% python3 -q
>>> import numpy as np
>>> np.set_printoptions(precision=2, suppress=True, linewidth=100)
>>> tidy = lambda a: np.round(a, 2) + 0
>>> feats = np.load("layer19.npy")
>>> feats
array([[-4, -2, -3, -4, -3, -5, -5, -4, -3, -2, -1],
       [-2,  0, -1, -2, -1, -3, -3, -2, -1,  0,  1],
       [ 0,  2,  1,  0,  1, -1, -1,  0,  1,  2,  3],
       [ 0,  2,  1,  0,  1, -1, -1,  0,  1,  2,  3],
       [ 2,  4,  3,  2,  3,  1,  1,  2,  3,  4,  5],
       [-3, -1, -2, -3, -2, -4, -4, -3, -2, -1,  0],
       [-3, -1, -2, -3, -2, -4, -4, -3, -2, -1,  0],
       [-4, -2, -3, -4, -3, -5, -5, -4, -3, -2, -1]])
>>> U, sv, Vt = np.linalg.svd(feats)
>>> np.argmax(sv[:-1] / (sv[1:] + 1e-6)) + 1
np.int64(2)
>>> other = U[:, :2] @ np.diag(sv[:2]) @ Vt[:2]
>>> np.linalg.matrix_rank(other)
np.int64(2)
>>> tidy(other)
array([[-4., -2., -3., -4., -3., -5., -5., -4., -3., -2., -1.],
       [-2.,  0., -1., -2., -1., -3., -3., -2., -1.,  0.,  1.],
       [ 0.,  2.,  1.,  0.,  1., -1., -1.,  0.,  1.,  2.,  3.],
       [ 0.,  2.,  1.,  0.,  1., -1., -1.,  0.,  1.,  2.,  3.],
       [ 2.,  4.,  3.,  2.,  3.,  1.,  1.,  2.,  3.,  4.,  5.],
       [-3., -1., -2., -3., -2., -4., -4., -3., -2., -1.,  0.],
       [-3., -1., -2., -3., -2., -4., -4., -3., -2., -1.,  0.],
       [-4., -2., -3., -4., -3., -5., -5., -4., -3., -2., -1.]])
>>> tidy(np.linalg.norm(feats, axis=0))
array([7.62, 5.83, 6.16, 7.62, 6.16, 9.7 , 9.7 , 7.62, 6.16, 5.83, 6.78])
>>> tidy(np.linalg.norm(feats, "nuc"))
np.float64(32.04)
>>> tidy(np.linalg.norm(feats[0], 1)), tidy(np.linalg.norm(feats[0], np.inf))
(np.float64(36.0), np.float64(5.0))
>>> tidy(np.linalg.norm(feats, 2))
np.float64(22.21)
>>> tidy(np.linalg.norm(feats, axis=1))
array([11.58,  5.83,  4.69,  4.69,  9.9 ,  8.54,  8.54, 11.58])
